% python3 -q
>>> import numpy as np
>>> np.set_printoptions(suppress=True, linewidth=200)
>>> def tidy(a):
...     return np.round(a, 3) + 0
... 
>>> F = np.arange(20).reshape(5, 4) + -1
>>> print(F)
[[-1  0  1  2]
 [ 3  4  5  6]
 [ 7  8  9 10]
 [11 12 13 14]
 [15 16 17 18]]
>>> print(np.linalg.cond(F) > 100)
True
>>> print(np.argsort(-np.linalg.norm(F, axis=0).round(6), kind="stable")[:3])
[3 2 1]
>>> print([round(float(x), 3) for x in np.linalg.svd(F, compute_uv=False)[:3]])
[45.852, 2.759, 0.0]
>>> left, s, Vh = np.linalg.svd(F)
>>> print(tidy(s))
[45.852  2.759  0.     0.   ]
>>> print(np.argmax(s[:-1] / (s[1:] + 1e-6)) + 1)
2
>>> out = left[:, :2] @ np.diag(s[:2]) @ Vh[:2]
>>> print(tidy(out))
[[-1.  0.  1.  2.]
 [ 3.  4.  5.  6.]
 [ 7.  8.  9. 10.]
 [11. 12. 13. 14.]
 [15. 16. 17. 18.]]
>>> print(tidy(np.abs(F - out).max()))
0.0
>>> rng = np.random.default_rng(407)
>>> out = F + rng.integers(-2, 3, (5, 2)) @ rng.integers(-2, 3, (2, 4))
>>> print(out)
[[-1 -2 -3  4]
 [-1  1  5  9]
 [ 9 11 12  7]
 [11 12 13 14]
 [15 14 13 20]]
>>> print(tidy(np.linalg.svd(out - F, compute_uv=False)))
[9.496 4.777 0.    0.   ]
>>> print(np.abs(out - F).sum(axis=1))
[ 8 10 11  0  8]
>>> print(np.linalg.matrix_rank(out - F, tol=1e-8))
2
>>> print(out - F)
[[ 0 -2 -4  2]
 [-4 -3  0  3]
 [ 2  3  3 -3]
 [ 0  0  0  0]
 [ 0 -2 -4  2]]
>>> E = np.load("w.npy")
>>> print(tidy(E))
[[ 0.132  0.309 -0.132  0.044]
 [ 0.309  0.721 -0.309  0.103]
 [-0.132 -0.309  0.132 -0.044]
 [ 0.044  0.103 -0.044  0.015]]
>>> rk = np.linalg.matrix_rank(E)
>>> print(rk)
1
>>> N = np.linalg.svd(E)[2][rk:].T
>>> print(np.linalg.matrix_rank(E.T @ E), np.linalg.matrix_rank(E @ E.T))
1 1
>>> x = np.array([1, 3, 0, 2])
>>> print(tidy(E @ E @ x))
[ 1.147  2.676 -1.147  0.382]
>>> print(tidy(E @ x))
[ 1.147  2.676 -1.147  0.382]
>>> w, vecs = np.linalg.eigh(E)
>>> x = np.array([3, 1, 5, 5])
>>> print(tidy(x @ E @ x / (x @ x)), tidy(w[0]), tidy(w[-1]))
0.009 0.0 1.0
>>> print(tidy(np.abs(E).sum(axis=1).max()), tidy(np.abs(w).max()))
1.441 1.0
>>> print(tidy(x @ E @ x))
0.529
>>> m1 = np.load("a.npy")
>>> print(tidy(m1))
[[ 0.836  0.297  0.044 -0.146  0.16 ]
 [ 0.297  0.198  0.236  0.009 -0.12 ]
 [ 0.044  0.236  0.608  0.347 -0.246]
 [-0.146  0.009  0.347  0.621  0.306]
 [ 0.16  -0.12  -0.246  0.306  0.737]]
>>> # projection: eigenvalues are 0 or 1
>>> proj = np.triu(np.array([[2, 0, -1, 2, 0],
...     [1, 2, 0, -2, 0],
...     [-1, -1, -2, 1, -2],
...     [2, 2, -2, 2, -1],
...     [2, -1, 0, -2, 2]]), 1) + np.eye(5)
>>> out = proj @ m1 @ np.linalg.inv(proj)
>>> print(np.linalg.matrix_rank(out))
3
>>> print(tidy(np.linalg.det(out)))
0.0
>>> left, s, Vh = np.linalg.svd(m1)
>>> vecs = Vh[:(s > 1e-8).sum()]
>>> x = m1[1] + 3 * m1[3] + rng.integers(2) * np.eye(5)[3]
>>> print(tidy(x))
[-0.141  0.225  1.276  2.873  0.798]
>>> print(np.allclose(vecs.T @ vecs @ x, x))
False
>>> print(tidy(np.diag(vecs.T @ vecs)))
[0.836 0.198 0.608 0.621 0.737]
>>> W0 = np.loadtxt("arr.csv", delimiter=",")
>>> print(W0)
[[-1. -3. -2.]
 [ 1.  2. -6.]
 [ 0.  0.  6.]]
>>> proj = np.triu(np.array([[-5, 1, 4], [-4, -5, 2], [-4, 5, -5]]), 1) + np.eye(3)
>>> out = proj @ W0 @ np.linalg.inv(proj)
>>> print(out)
[[ 0. -1. 18.]
 [ 1.  1.  0.]
 [ 0.  0.  6.]]
>>> out = np.array([[1, 1], [2, 1], [0, 3]])
>>> print(np.vstack([W0, out.T]).shape)
(5, 3)
>>> print(out.T @ W0.T)
[[ -7.   5.   0.]
 [-10. -15.  18.]]
>>> print(np.einsum("ij->j", W0))
[ 0. -1. -2.]
>>> print(np.linalg.matrix_rank(W0 @ out))
2
>>> out = np.linalg.inv(W0)
>>> print((np.abs(out) > 1e-9).astype(int))
[[1 1 1]
 [1 1 1]
 [0 0 1]]
>>> print(tidy(np.linalg.slogdet(W0)[0]))
1.0
>>> print(tidy(out))
[[ 2.     3.     3.667]
 [-1.    -1.    -1.333]
 [ 0.     0.     0.167]]
>>> print(tidy(np.linalg.det(W0) * np.linalg.det(out)))
1.0
>>> print(tidy(W0 @ out))
[[1. 0. 0.]
 [0. 1. 0.]
 [0. 0. 1.]]
